$ python3 -q
>>> import numpy as np
>>> np.set_printoptions(precision=2, suppress=True, linewidth=160, floatmode="fixed")
>>> feats = np.loadtxt("x.csv", delimiter=",")
>>> feats
array([[ 0.82, -1.30, -1.98, -0.66,  0.58,  2.50,  0.30,  1.13, -0.99,  2.02,  1.67],
       [ 0.42,  1.42,  2.55,  0.26, -0.28, -1.97,  0.03, -1.75,  0.96, -3.31, -1.44],
       [-1.85,  2.24,  2.93,  0.15,  0.05, -1.37, -0.66, -1.77, -0.13, -4.17,  0.27],
       [-0.53, -0.77, -0.34,  0.76, -2.03, -1.71, -0.51, -0.45,  0.80, -0.30, -2.76],
       [ 0.80, -1.45, -1.39, -0.14, -1.18, -0.81, -0.32,  1.27,  0.28,  2.36, -1.58],
       [-1.41,  1.61, -1.03,  0.29, -0.47,  1.22,  0.42,  1.10, -0.20, -1.30, -0.24],
       [-0.97,  1.00,  1.51, -0.57,  0.80, -0.70, -0.41, -0.26,  0.08, -0.73,  0.38],
       [ 0.35,  1.56,  0.08, -0.10,  1.05,  1.57,  1.24, -0.51,  0.18, -2.13,  0.87],
       [ 0.06,  0.20,  0.45,  0.18, -0.42,  0.05, -0.05, -0.31,  0.57, -0.78, -0.62],
       [-1.22,  2.58,  0.51,  0.69, -0.31,  0.76,  0.93, -0.65,  0.07, -4.51, -0.30],
       [ 0.53, -1.18, -0.63,  0.58, -1.76, -2.40, -0.77, -1.74, -0.18,  0.26, -1.28],
       [-0.09,  0.26,  0.05,  0.00,  0.29,  0.88, -0.15,  0.09, -0.51, -0.97,  0.88],
       [-1.95,  2.30,  0.24,  1.78, -1.72, -1.00,  0.62, -2.38,  0.10, -5.73, -1.33],
       [ 0.16,  0.02, -1.62,  1.03, -0.92, -0.22,  0.27, -0.89, -0.24, -1.01, -0.37],
       [ 0.93, -1.42, -1.70,  0.64, -0.53,  0.98,  0.24,  0.55, -0.46,  2.02,  0.53],
       [ 1.62, -0.92, -1.76,  0.20, -0.21,  1.36,  1.31,  2.16,  0.97,  3.82, -0.95],
       [ 0.45,  1.00,  0.52,  0.03,  0.55,  0.15,  0.89, -0.34,  0.73, -0.41,  0.39],
       [-0.95,  1.17,  0.28,  0.78, -1.06, -0.98, -0.20, -1.00, -0.24, -2.87, -0.78],
       [-0.77,  1.51,  0.58,  0.42, -0.26,  0.17,  0.41, -0.14,  0.32, -1.24, -0.12],
       [ 0.30,  0.09, -0.91,  0.17,  0.19,  1.41,  0.59, -0.86,  0.04, -0.59,  1.01],
       [-0.20,  0.93,  1.00,  0.31, -0.28,  0.32,  0.62,  0.50,  0.71, -1.96, -1.57],
       [ 0.10,  1.38,  1.26,  0.30,  1.02,  0.71,  0.88, -1.10,  0.56, -2.35,  0.91],
       [ 0.44, -2.26,  0.25, -1.13,  0.82, -0.88, -1.42,  0.66, -0.56,  3.62,  0.90],
       [-0.14, -2.02, -0.94, -0.24, -1.33, -0.45, -1.60, -0.26, -0.83,  1.55, -0.23],
       [-0.92,  1.70,  0.31,  0.54, -0.37, -0.36,  0.40,  0.27,  0.35, -1.39, -0.72],
       [-0.93,  0.13, -0.42, -0.05,  0.42,  0.88, -0.15,  0.63, -0.44,  0.43,  0.88],
       [ 0.66, -1.17, -0.08,  0.33,  0.15,  0.09, -0.11,  0.20, -0.26,  2.22,  0.75],
       [ 0.23,  0.02,  0.74,  0.78, -0.50, -1.83,  0.22, -0.26,  1.03, -0.02, -1.62],
       [-0.13, -1.50,  2.66, -0.65,  1.06, -1.54, -1.71, -0.25, -0.69,  0.86,  0.69],
       [-0.06,  0.47,  0.84, -0.40, -0.27, -2.30, -1.01, -1.20, -0.07, -1.63, -0.81],
       [ 0.00,  1.51, -0.37, -0.08,  0.83,  2.59,  1.70,  0.08,  0.56, -1.70,  0.38],
       [-0.41,  0.93,  1.05,  0.41,  0.50, -0.37,  0.39,  0.51,  0.01, -0.95, -0.36],
       [-0.43, -0.32,  1.08,  0.84, -1.25, -1.95, -0.71, -2.14,  0.01, -1.63, -0.79],
       [-0.63,  0.40,  0.38,  0.07,  0.09, -0.34, -0.09, -0.92,  0.21, -0.87,  0.09],
       [ 0.22, -0.82,  1.30, -0.27, -0.19, -2.51, -1.10, -0.38, -0.20, -0.38, -1.14],
       [ 2.00, -1.60, -0.42, -0.92,  1.38,  0.55, -0.12,  1.38, -0.45,  4.32,  1.52],
       [-0.18, -0.33,  2.54, -0.51,  0.47, -2.67, -1.36, -1.25,  0.19,  0.22,  0.01],
       [-0.02, -0.59, -0.68, -0.18, -0.59,  0.54, -0.41, -0.03, -0.91, -0.68,  0.23],
       [ 0.80,  0.40, -0.59, -0.28,  1.45,  1.11,  1.04, -0.33, -0.22,  0.75,  1.86]])
>>> x = np.array([-3, 1, 0, -1, 1, 0, -3, 2, 0, -1, -2])
>>> rhs = feats @ x
>>> c, lr = np.zeros(11), 1 / np.linalg.norm(feats, 2) ** 2
>>> for i in range(12):
...     c -= lr * feats.T @ (feats @ c - rhs)
...     if i % 2 == 0: print(i, round(np.linalg.norm(feats @ c - rhs), 2))
... 
0 19.27
2 16.8
4 14.88
6 13.22
8 11.77
10 10.49
>>> print(np.round(np.linalg.cond(feats), 2))
45.76
>>> Xs = (feats - feats.mean(axis=0)) / feats.std(axis=0)
>>> np.argwhere(np.abs(Xs) > 2)
array([[ 0,  5],
       [ 2,  0],
       [ 2,  2],
       [ 3,  4],
       [ 3, 10],
       [12,  0],
       [12,  3],
       [12,  7],
       [12,  9],
       [15,  0],
       [15,  7],
       [22,  3],
       [28,  2],
       [28,  6],
       [30,  5],
       [30,  6],
       [35,  0],
       [35,  9]])
>>> Xs.std(axis=0)
array([1.00, 1.00, 1.00, 1.00, 1.00, 1.00, 1.00, 1.00, 1.00, 1.00, 1.00])
>>> c = np.linalg.lstsq(np.delete(Xs, 5, axis=1), Xs[:, 5])[0]
>>> c
array([-0.17, -0.85, -0.08, -0.29, -0.57,  0.70,  0.69,  0.34, -1.06,  1.07])
>>> print(np.round(1 - np.var(Xs[:, 5] - np.delete(Xs, 5, axis=1) @ c), 2))
0.98
>>> rng = np.random.default_rng(304)
>>> z = rng.permutation(11)
>>> out = feats[:, z] * rng.choice([-1, 1], 11)
>>> out
array([[ 1.98, -2.02, -0.66,  0.99, -0.30,  1.30, -1.67, -0.58,  2.50, -1.13,  0.82],
       [-2.55,  3.31,  0.26, -0.96, -0.03, -1.42,  1.44,  0.28, -1.97,  1.75,  0.42],
       [-2.93,  4.17,  0.15,  0.13,  0.66, -2.24, -0.27, -0.05, -1.37,  1.77, -1.85],
       [ 0.34,  0.30,  0.76, -0.80,  0.51,  0.77,  2.76,  2.03, -1.71,  0.45, -0.53],
       [ 1.39, -2.36, -0.14, -0.28,  0.32,  1.45,  1.58,  1.18, -0.81, -1.27,  0.80],
       [ 1.03,  1.30,  0.29,  0.20, -0.42, -1.61,  0.24,  0.47,  1.22, -1.10, -1.41],
       [-1.51,  0.73, -0.57, -0.08,  0.41, -1.00, -0.38, -0.80, -0.70,  0.26, -0.97],
       [-0.08,  2.13, -0.10, -0.18, -1.24, -1.56, -0.87, -1.05,  1.57,  0.51,  0.35],
       [-0.45,  0.78,  0.18, -0.57,  0.05, -0.20,  0.62,  0.42,  0.05,  0.31,  0.06],
       [-0.51,  4.51,  0.69, -0.07, -0.93, -2.58,  0.30,  0.31,  0.76,  0.65, -1.22],
       [ 0.63, -0.26,  0.58,  0.18,  0.77,  1.18,  1.28,  1.76, -2.40,  1.74,  0.53],
       [-0.05,  0.97,  0.00,  0.51,  0.15, -0.26, -0.88, -0.29,  0.88, -0.09, -0.09],
       [-0.24,  5.73,  1.78, -0.10, -0.62, -2.30,  1.33,  1.72, -1.00,  2.38, -1.95],
       [ 1.62,  1.01,  1.03,  0.24, -0.27, -0.02,  0.37,  0.92, -0.22,  0.89,  0.16],
       [ 1.70, -2.02,  0.64,  0.46, -0.24,  1.42, -0.53,  0.53,  0.98, -0.55,  0.93],
       [ 1.76, -3.82,  0.20, -0.97, -1.31,  0.92,  0.95,  0.21,  1.36, -2.16,  1.62],
       [-0.52,  0.41,  0.03, -0.73, -0.89, -1.00, -0.39, -0.55,  0.15,  0.34,  0.45],
       [-0.28,  2.87,  0.78,  0.24,  0.20, -1.17,  0.78,  1.06, -0.98,  1.00, -0.95],
       [-0.58,  1.24,  0.42, -0.32, -0.41, -1.51,  0.12,  0.26,  0.17,  0.14, -0.77],
       [ 0.91,  0.59,  0.17, -0.04, -0.59, -0.09, -1.01, -0.19,  1.41,  0.86,  0.30],
       [-1.00,  1.96,  0.31, -0.71, -0.62, -0.93,  1.57,  0.28,  0.32, -0.50, -0.20],
       [-1.26,  2.35,  0.30, -0.56, -0.88, -1.38, -0.91, -1.02,  0.71,  1.10,  0.10],
       [-0.25, -3.62, -1.13,  0.56,  1.42,  2.26, -0.90, -0.82, -0.88, -0.66,  0.44],
       [ 0.94, -1.55, -0.24,  0.83,  1.60,  2.02,  0.23,  1.33, -0.45,  0.26, -0.14],
       [-0.31,  1.39,  0.54, -0.35, -0.40, -1.70,  0.72,  0.37, -0.36, -0.27, -0.92],
       [ 0.42, -0.43, -0.05,  0.44,  0.15, -0.13, -0.88, -0.42,  0.88, -0.63, -0.93],
       [ 0.08, -2.22,  0.33,  0.26,  0.11,  1.17, -0.75, -0.15,  0.09, -0.20,  0.66],
       [-0.74,  0.02,  0.78, -1.03, -0.22, -0.02,  1.62,  0.50, -1.83,  0.26,  0.23],
       [-2.66, -0.86, -0.65,  0.69,  1.71,  1.50, -0.69, -1.06, -1.54,  0.25, -0.13],
       [-0.84,  1.63, -0.40,  0.07,  1.01, -0.47,  0.81,  0.27, -2.30,  1.20, -0.06],
       [ 0.37,  1.70, -0.08, -0.56, -1.70, -1.51, -0.38, -0.83,  2.59, -0.08,  0.00],
       [-1.05,  0.95,  0.41, -0.01, -0.39, -0.93,  0.36, -0.50, -0.37, -0.51, -0.41],
       [-1.08,  1.63,  0.84, -0.01,  0.71,  0.32,  0.79,  1.25, -1.95,  2.14, -0.43],
       [-0.38,  0.87,  0.07, -0.21,  0.09, -0.40, -0.09, -0.09, -0.34,  0.92, -0.63],
       [-1.30,  0.38, -0.27,  0.20,  1.10,  0.82,  1.14,  0.19, -2.51,  0.38,  0.22],
       [ 0.42, -4.32, -0.92,  0.45,  0.12,  1.60, -1.52, -1.38,  0.55, -1.38,  2.00],
       [-2.54, -0.22, -0.51, -0.19,  1.36,  0.33, -0.01, -0.47, -2.67,  1.25, -0.18],
       [ 0.68,  0.68, -0.18,  0.91,  0.41,  0.59, -0.23,  0.59,  0.54,  0.03, -0.02],
       [ 0.59, -0.75, -0.28,  0.22, -1.04, -0.40, -1.86, -1.45,  1.11,  0.33,  0.80]])
>>> left, _, Vt = np.linalg.svd(feats.T @ out)
>>> np.round(left @ Vt, 2) + 0
array([[ 0.00,  0.00,  0.00,  0.00,  0.00,  0.00,  0.00,  0.00,  0.00,  0.00,  1.00],
       [ 0.00,  0.00,  0.00,  0.00,  0.00, -1.00,  0.00,  0.00,  0.00,  0.00,  0.00],
       [-1.00,  0.00,  0.00,  0.00,  0.00,  0.00,  0.00,  0.00,  0.00,  0.00,  0.00],
       [ 0.00,  0.00,  1.00,  0.00,  0.00,  0.00,  0.00,  0.00,  0.00,  0.00,  0.00],
       [ 0.00,  0.00,  0.00,  0.00,  0.00,  0.00,  0.00, -1.00,  0.00,  0.00,  0.00],
       [ 0.00,  0.00,  0.00,  0.00,  0.00,  0.00,  0.00,  0.00,  1.00,  0.00,  0.00],
       [ 0.00,  0.00,  0.00,  0.00, -1.00,  0.00,  0.00,  0.00,  0.00,  0.00,  0.00],
       [ 0.00,  0.00,  0.00,  0.00,  0.00,  0.00,  0.00,  0.00,  0.00, -1.00,  0.00],
       [ 0.00,  0.00,  0.00, -1.00,  0.00,  0.00,  0.00,  0.00,  0.00,  0.00,  0.00],
       [ 0.00, -1.00,  0.00,  0.00,  0.00,  0.00,  0.00,  0.00,  0.00,  0.00,  0.00],
       [ 0.00,  0.00,  0.00,  0.00,  0.00,  0.00, -1.00,  0.00,  0.00,  0.00,  0.00]])
>>> x = np.array([-2, 1, 0, 2, 1, -2, -2, -1, 2, -1, 2])
>>> np.sign((feats @ x).round(6))
array([-1.00,  1.00,  1.00,  1.00, -1.00,  1.00,  1.00,  1.00,  1.00,  1.00,  1.00,  1.00,  1.00,  1.00, -1.00, -1.00,  1.00,  1.00,  1.00, -1.00, -1.00,
        1.00, -1.00, -1.00,  1.00,  1.00, -1.00,  1.00,  1.00,  1.00, -1.00,  1.00,  1.00,  1.00,  1.00, -1.00,  1.00, -1.00, -1.00])
>>> (feats @ x).argmax()
np.int64(2)
>>> hat = feats @ np.linalg.solve(feats.T @ feats, feats.T)
>>> print(np.allclose(hat @ hat, hat))
True
>>> print(np.round(np.linalg.eigvalsh(hat), 2) + 0)
[0.00 0.00 0.00 0.00 0.00 0.00 0.00 0.00 0.00 0.00 0.00 0.00 0.00 0.00 0.00 0.00 0.00 0.00 0.00 0.00 0.00 0.00 0.00 0.00 0.00 0.00 0.00 0.00 1.00 1.00 1.00
 1.00 1.00 1.00 1.00 1.00 1.00 1.00 1.00]
>>> out = np.array([[-0.2], [-1.0], [1.4], [-1.6], [-0.5], [-1.3]])
>>> W2 = np.array([[1.4, -0.6, -1.2, -1.5]])
>>> m1 = out @ W2
>>> m1
array([[-0.28,  0.12,  0.24,  0.30],
       [-1.40,  0.60,  1.20,  1.50],
       [ 1.96, -0.84, -1.68, -2.10],
       [-2.24,  0.96,  1.92,  2.40],
       [-0.70,  0.30,  0.60,  0.75],
       [-1.82,  0.78,  1.56,  1.95]])
>>> left, sig, Vt = np.linalg.svd(m1, full_matrices=False)
>>> left.shape, sig.shape, Vt.shape
((6, 4), (4,), (4, 4))
>>> np.abs(Vt[0])
array([0.57, 0.24, 0.49, 0.61])
>>> rank = np.linalg.matrix_rank(m1)
>>> print(rank)
1
>>> ns = np.linalg.svd(m1)[2][rank:].T
>>> np.linalg.matrix_rank(m1.T @ m1), np.linalg.matrix_rank(m1 @ m1.T)
(np.int64(1), np.int64(1))
>>> [int(np.linalg.matrix_rank(np.delete(m1, i, axis=0))) for i in range(6)]
[1, 1, 1, 1, 1, 1]
>>> np.round(m1 @ ns, 2) + 0
array([[0.00, 0.00, 0.00],
       [0.00, 0.00, 0.00],
       [0.00, 0.00, 0.00],
       [0.00, 0.00, 0.00],
       [0.00, 0.00, 0.00],
       [0.00, 0.00, 0.00]])
>>> [int(np.linalg.matrix_rank(m1[:i])) for i in range(1, len(m1) + 1)]
[1, 1, 1, 1, 1, 1]
>>> W = np.array([[0, -3, 3, -2, -3],
...     [1, -1, 0, 1, 0],
...     [1, -3, 1, 0, -3],
...     [-1, 3, -1, 0, 3],
...     [-1, 2, 2, 2, -1],
...     [-1, -2, -1, 1, -2],
...     [1, 2, 2, -1, -3],
...     [0, 0, -1, -2, 0],
...     [2, -2, 1, -3, -1],
...     [-3, 0, -3, 3, -2],
...     [0, 3, -1, 2, 3]])
>>> c = np.array([0, 1, -1, 0, -1])
>>> H = np.maximum(feats @ W + c, 0)
>>> np.linalg.matrix_rank(H)
np.int64(5)
>>> W2 = np.array([[3, 3, 0], [0, 0, 3], [2, 0, 0], [0, 2, 2], [2, 1, 0]])
>>> (H @ W2).round(6).argmax(axis=1)
array([2, 0, 0, 0, 0, 0, 1, 0, 0, 0, 0, 2, 0, 2, 2, 0, 0, 0, 0, 2, 0, 0, 2, 1, 0, 2, 2, 0, 1, 0, 0, 0, 0, 0, 0, 2, 0, 2, 2])
>>> ang = np.radians(15)
>>> r_ = np.eye(4)
>>> r_[0, 0] = r_[1, 1] = np.cos(ang)
>>> r_[0, 1], r_[1, 0] = -np.sin(ang), np.sin(ang)
>>> r_
array([[ 0.97, -0.26,  0.00,  0.00],
       [ 0.26,  0.97,  0.00,  0.00],
       [ 0.00,  0.00,  1.00,  0.00],
       [ 0.00,  0.00,  0.00,  1.00]])
>>> out = m1 @ r_.T
>>> out
array([[-0.30,  0.04,  0.24,  0.30],
       [-1.51,  0.22,  1.20,  1.50],
       [ 2.11, -0.30, -1.68, -2.10],
       [-2.41,  0.35,  1.92,  2.40],
       [-0.75,  0.11,  0.60,  0.75],
       [-1.96,  0.28,  1.56,  1.95]])
>>> np.round(np.linalg.det(r_), 2), np.round(np.trace(r_), 2)
(np.float64(1.0), np.float64(3.93))
>>> np.allclose(m1 @ m1.T, out @ out.T)
True
>>> np.abs(out - m1).max(axis=0)
array([0.17, 0.61, 0.00, 0.00])
